$ python -q
>>> import numpy as np
>>> import numpy.linalg as la
>>> np.set_printoptions(precision=1, suppress=True, linewidth=100, floatmode="fixed")
>>> arr = np.load("test3.npy")
>>> print(arr)
[[-27.0 -24.2  -9.3 -23.8  21.3]
 [ 26.8  23.6   9.1  23.8 -20.7]
 [ -9.0  -8.2  -3.1  -7.6   7.3]
 [  0.0   0.1  -0.2   0.0   0.1]
 [-17.9 -15.7  -6.0 -16.0  14.0]]
>>> u = np.array([-4, 2, -1, 2, 4])
>>> A2 = arr + np.outer(u, np.eye(5)[4])
>>> print(A2)
[[-27.0 -24.2  -9.3 -23.8  17.3]
 [ 26.8  23.6   9.1  23.8 -18.7]
 [ -9.0  -8.2  -3.1  -7.6   6.3]
 [  0.0   0.1  -0.2   0.0   2.1]
 [-17.9 -15.7  -6.0 -16.0  18.0]]
>>> print(la.matrix_rank(A2 - arr))
1
>>> x0 = np.array([2, 3, 3, 1, -1])
>>> rhs = A2 @ x0
>>> b, lr = np.zeros(5), 1 / la.norm(A2, 2) ** 2
>>> for i in range(6):
...     b -= lr * A2.T @ (A2 @ b - rhs)
...     if i % 2 == 0: print(i, round(la.norm(A2 @ b - rhs), 1))
... 
0 4.6
2 4.5
4 4.5
>>> print(round(float(la.cond(A2)), 1))
786.1
>>> O, evecs = la.qr(arr[:, :2])[0], la.qr(arr[:, 2:])[0]
>>> sv = la.svd(O.T @ evecs, compute_uv=False)
>>> print((sv > 0.9).sum())
1
>>> print(sv)
[1.0 0.8]
>>> print(np.degrees(np.arccos(sv.clip(0, 1))))
[ 0.2 32.6]
>>> m1 = np.load("data.npy")
>>> print(m1)
[[1.1 2.0]
 [1.0 2.1]]
>>> ev, evecs = la.eig(m1)
>>> print(np.round(m1 @ evecs[:, 0] - ev[0] * evecs[:, 0], 1) + 0)
[0.0 0.0]
>>> print(np.round(np.sort(la.eigvals(m1 @ m1)), 1) + 0)
[0.0 9.6]
>>> print(ev)
[0.1 3.1]
>>> print(round(float(np.prod(ev)), 1))
0.3
>>> print(np.sort(la.eigvals(m1.T)))
[0.1 3.1]
>>> print(np.sort(la.eigvals(la.inv(m1))))
[ 0.3 10.0]
